$ python3 -q
>>> import numpy as np
>>> np.set_printoptions(suppress=True, linewidth=120)
>>> def rd(a):
...     return np.round(a, 2) + 0
... 
>>> data = np.loadtxt("arr.csv", delimiter=",")
>>> data
array([[ 3., -3.,  1.,  0., -2.],
       [ 3., -3.,  4., -3., -4.],
       [ 6., -1.,  3., -6., -3.],
       [ 4.,  0.,  2., -9., -2.],
       [ 7.,  0.,  1., -6., -3.],
       [ 4.,  2.,  1., -5., -6.],
       [ 1.,  3.,  3., -2., -3.],
       [ 3.,  3.,  5., -2., -4.],
       [ 6.,  0.,  6., -1., -7.],
       [ 5.,  3.,  3., -4., -8.],
       [ 2.,  5.,  3., -2., -5.],
       [ 0.,  6.,  1.,  0., -4.],
       [ 3.,  3.,  2.,  3., -5.]])
>>> x0 = np.array([8, 0, -9, 0, -3])
>>> data @ (2 * x0)
array([ 42.,   0.,  60.,  40., 112.,  82., -20., -18.,  30.,  74.,   8.,   6.,  42.])
>>> data @ np.eye(5)[1]
array([-3., -3., -1.,  0.,  0.,  2.,  3.,  3.,  0.,  3.,  5.,  6.,  3.])
>>> np.linalg.norm(data @ x0) <= np.linalg.norm(data, 2) * np.linalg.norm(x0) + 1e-9
np.True_
>>> (data @ x0).argmax()
np.int64(4)
>>> data @ np.ones(5)
array([-1., -3., -1., -5., -1., -4.,  2.,  5.,  4., -1.,  3.,  3.,  6.])
>>> data * x0
array([[ 24.,  -0.,  -9.,   0.,   6.],
       [ 24.,  -0., -36.,  -0.,  12.],
       [ 48.,  -0., -27.,  -0.,   9.],
       [ 32.,   0., -18.,  -0.,   6.],
       [ 56.,   0.,  -9.,  -0.,   9.],
       [ 32.,   0.,  -9.,  -0.,  18.],
       [  8.,   0., -27.,  -0.,   9.],
       [ 24.,   0., -45.,  -0.,  12.],
       [ 48.,   0., -54.,  -0.,  21.],
       [ 40.,   0., -27.,  -0.,  24.],
       [ 16.,   0., -27.,  -0.,  15.],
       [  0.,   0.,  -9.,   0.,  12.],
       [ 24.,   0., -18.,   0.,  15.]])
>>> np.einsum("ij,j->i", data, x0)
array([ 21.,   0.,  30.,  20.,  56.,  41., -10.,  -9.,  15.,  37.,   4.,   3.,  21.])
>>> mat = np.loadtxt("a.csv", delimiter=",")
>>> mat
array([[-1.,  0.,  1.,  2.],
       [ 3.,  4.,  5.,  6.],
       [ 7.,  8.,  9., 10.]])
>>> mat.reshape(-1, 2)
array([[-1.,  0.],
       [ 1.,  2.],
       [ 3.,  4.],
       [ 5.,  6.],
       [ 7.,  8.],
       [ 9., 10.]])
>>> mat.reshape(3, 5)
Traceback (most recent call last):
  File "<python-input-16>", line 1, in <module>
    mat.reshape(3, 5)
    ~~~~~~~~~~~^^^^^^
ValueError: cannot reshape array of size 12 into shape (3,5)
>>> mat.reshape(2, -1)
array([[-1.,  0.,  1.,  2.,  3.,  4.],
       [ 5.,  6.,  7.,  8.,  9., 10.]])
>>> t3 = mat.reshape(3, 2, -1)
>>> t3.sum(axis=1)
array([[ 0.,  2.],
       [ 8., 10.],
       [16., 18.]])
>>> np.swapaxes(t3, 1, 2)[1]
array([[3., 5.],
       [4., 6.]])
>>> np.einsum("ihd,ihd->ih", t3, t3)
array([[  1.,   5.],
       [ 25.,  61.],
       [113., 181.]])
>>> t3[:, 0]
array([[-1.,  0.],
       [ 3.,  4.],
       [ 7.,  8.]])
>>> Uu, sig, Vh = np.linalg.svd(mat)
>>> rd(sig)
array([19.52,  2.24,  0.  ])
>>> Y = Uu[:, :2] @ np.diag(sig[:2]) @ Vh[:2]
>>> np.linalg.matrix_rank(Y)
np.int64(2)
>>> rd(Y)
array([[-1.,  0.,  1.,  2.],
       [ 3.,  4.,  5.,  6.],
       [ 7.,  8.,  9., 10.]])
>>> r0 = np.array([2, 2, 5])
>>> np.polyval(r0, mat[2])
array([117., 149., 185., 225.])
>>> np.cross(mat[2, :3], mat[0, :3])
array([  8., -16.,   8.])
>>> np.array([np.convolve(row, r0, "same") for row in mat])
array([[-2., -3.,  6.,  9.],
       [14., 33., 42., 37.],
       [30., 69., 78., 65.]])
>>> r = np.linalg.matrix_rank(mat)
>>> r
np.int64(2)
>>> ns = np.linalg.svd(mat)[2][r:].T
>>> ns.shape
(4, 2)
>>> np.allclose(mat @ ns, 0)
True
>>> [int(np.linalg.matrix_rank(mat[:i])) for i in range(1, len(mat) + 1)]
[1, 2, 2]
>>> rd(ns @ ns.T)
array([[ 0.3, -0.4, -0.1,  0.2],
       [-0.4,  0.7, -0.2, -0.1],
       [-0.1, -0.2,  0.7, -0.4],
       [ 0.2, -0.1, -0.4,  0.3]])
>>> np.linalg.matrix_rank(mat.T @ mat), np.linalg.matrix_rank(mat @ mat.T)
(np.int64(2), np.int64(2))
>>> [int(np.linalg.matrix_rank(np.delete(mat, i, axis=0))) for i in range(3)]
[2, 2, 2]
>>> Y = np.array([[0, 1], [-3, -2], [2, 3], [1, 3], [-3, 2]])
>>> W2 = np.array([[4, -5, 1], [4, 3, 3]])
>>> E = Y @ W2
>>> E
array([[  4,   3,   3],
       [-20,   9,  -9],
       [ 20,  -1,  11],
       [ 16,   4,  10],
       [ -4,  21,   3]])
>>> x0 = np.array([-1, -1, 1])
>>> h1 = np.maximum(E @ x0, 0)
>>> np.maximum(E @ x0, 0) - np.maximum(-E @ x0, 0)
array([ -4,   2,  -8, -10, -14])
>>> E * (h1 > 1e-9)[:, None]
array([[  0,   0,   0],
       [-20,   9,  -9],
       [  0,   0,   0],
       [  0,   0,   0],
       [  0,   0,   0]])
>>> E.T @ h1
array([-40,  18, -18])
>>> X = np.load("data.npy")
>>> X
array([[28, 20, 17, 20],
       [20, 27, 10, 13],
       [17, 10, 17,  9],
       [20, 13,  9, 18]])
>>> np.argsort(-np.linalg.norm(X, axis=0).round(6), kind="stable")[:3]
array([0, 1, 3])
>>> [round(float(x), 2) for x in np.linalg.svd(X, compute_uv=False)[:3]]
[69.23, 11.98, 8.19]
>>> rd(np.abs(np.linalg.svd(X)[2][-1]))
array([0.74, 0.15, 0.38, 0.54])
>>> rd(np.linalg.norm(X, 2) / np.linalg.norm(X))
np.float64(0.98)
>>> K = np.loadtxt("case10.csv", delimiter=",")
>>> K
array([[-3.,  0., -1.,  3., -1.],
       [ 1.,  1.,  0., -3.,  1.],
       [-2., -3., -3.,  2.,  0.],
       [ 1., -1., -2., -2.,  0.],
       [ 3.,  3.,  3., -1.,  0.]])
>>> r0 = np.array([1, 3, 0, 2, 1])
>>> Y = K + np.outer(r0, np.eye(5)[0])
>>> rd(np.linalg.det(Y) / np.linalg.det(K)), rd(1 + np.linalg.solve(K, r0)[0])
(np.float64(1.5), np.float64(1.5))
>>> Y
array([[-2.,  0., -1.,  3., -1.],
       [ 4.,  1.,  0., -3.,  1.],
       [-2., -3., -3.,  2.,  0.],
       [ 3., -1., -2., -2.,  0.],
       [ 4.,  3.,  3., -1.,  0.]])
>>> np.linalg.matrix_rank(Y - K)
np.int64(1)
>>> Y = np.array([[3, -2, 0, -1, 0, 2],
...     [3, 0, 0, 1, -2, 1],
...     [3, 1, -1, -3, 2, -1],
...     [0, 3, -2, 0, 0, 2],
...     [-1, -2, 3, 1, 1, -3],
...     [-3, 2, -2, 2, -3, 1]])
>>> W0 = np.triu(Y)
>>> W0
array([[ 3, -2,  0, -1,  0,  2],
       [ 0,  0,  0,  1, -2,  1],
       [ 0,  0, -1, -3,  2, -1],
       [ 0,  0,  0,  0,  0,  2],
       [ 0,  0,  0,  0,  1, -3],
       [ 0,  0,  0,  0,  0,  1]])
>>> rng = np.random.default_rng(233666)
>>> Y = W0 + rng.integers(-2, 3, (6, 5)) @ rng.integers(-2, 3, (5, 6))
>>> Y
array([[  2,  -2,   2,  -3,   2,   0],
       [ -2,  -8,   5,  -1,  -2,  -4],
       [  5,   2,  -3,  -7,  -2,  -5],
       [  0,  -8,   1,  -8,   4,  -1],
       [-12,  -5,  12,   2,   6,  -5],
       [ -1,   1,  -1,   2,   1,   4]])
>>> np.abs(Y - W0).sum(axis=1)
array([ 9, 22, 21, 24, 38,  9])
>>> F = np.loadtxt("block16.csv", delimiter=",")
>>> rd(F)
array([[ 0.47, -0.09, -0.28, -0.28, -0.28],
       [-0.09,  0.02,  0.06,  0.06,  0.06],
       [-0.28,  0.06,  0.17,  0.17,  0.17],
       [-0.28,  0.06,  0.17,  0.17,  0.17],
       [-0.28,  0.06,  0.17,  0.17,  0.17]])
>>> w, evecs = np.linalg.eigh(F)
>>> x0 = np.array([1, -2, 0, -2, 1])
>>> rd(np.abs(F).sum(axis=1).max()), np.abs(w).max()
(np.float64(1.42), np.float64(1.0))
>>> rd(np.linalg.eigvalsh(F[1:, 1:]))
array([0.  , 0.  , 0.  , 0.53])
>>> rd(evecs * np.maximum(w, 0) @ evecs.T)
array([[ 0.47, -0.09, -0.28, -0.28, -0.28],
       [-0.09,  0.02,  0.06,  0.06,  0.06],
       [-0.28,  0.06,  0.17,  0.17,  0.17],
       [-0.28,  0.06,  0.17,  0.17,  0.17],
       [-0.28,  0.06,  0.17,  0.17,  0.17]])
>>> (np.sign(evecs[:, -1].round(6)) == np.sign(evecs[0, -1].round(6))).astype(int)
array([1, 0, 0, 0, 0])
>>> A = np.load("sample7.npy")
>>> rd(A)
array([[-0.36, -2.91, -0.62],
       [ 0.32,  2.36, -1.82],
       [-0.3 , -2.17,  2.05],
       [ 0.37,  2.98,  0.09],
       [ 0.27,  1.9 , -2.3 ],
       [ 0.06,  0.24, -2.99],
       [ 0.28,  2.07, -2.16],
       [ 0.38,  2.97, -0.22],
       [-0.3 , -2.2 ,  2.01],
       [ 0.36,  2.75, -1.15],
       [ 0.38,  2.98, -0.03],
       [-0.33, -2.75, -1.15],
       [-0.2 , -1.81, -2.38],
       [-0.37, -2.82,  0.96],
       [-0.34, -2.79, -1.05],
       [-0.26, -1.88,  2.32],
       [ 0.  , -0.24, -2.99],
       [-0.28, -2.37, -1.82],
       [ 0.15,  0.9 , -2.86],
       [ 0.16,  0.99, -2.83],
       [ 0.07,  0.84,  2.88],
       [ 0.35,  2.84,  0.9 ],
       [ 0.09,  0.43, -2.97],
       [ 0.03, -0.01, -3.  ],
       [ 0.38,  2.95, -0.35],
       [ 0.37,  2.96,  0.28],
       [-0.38, -2.95,  0.36],
       [ 0.05,  0.15, -3.  ]])
>>> dist = np.linalg.norm(A[:, None] - A[None], axis=-1)
>>> np.unravel_index(dist.round(6).argmax(), dist.shape)
(np.int64(24), np.int64(26))
>>> rd(np.linalg.norm(A, axis=1))
array([3., 3., 3., 3., 3., 3., 3., 3., 3., 3., 3., 3., 3., 3., 3., 3., 3., 3., 3., 3., 3., 3., 3., 3., 3., 3., 3., 3.])
>>> rd(dist[:5, :5])
array([[0.  , 5.45, 2.77, 5.98, 5.14],
       [5.45, 0.  , 5.99, 2.01, 0.67],
       [2.77, 5.99, 0.  , 5.55, 5.99],
       [5.98, 2.01, 5.55, 0.  , 2.63],
       [5.14, 0.67, 5.99, 2.63, 0.  ]])
>>> dist.shape
(28, 28)
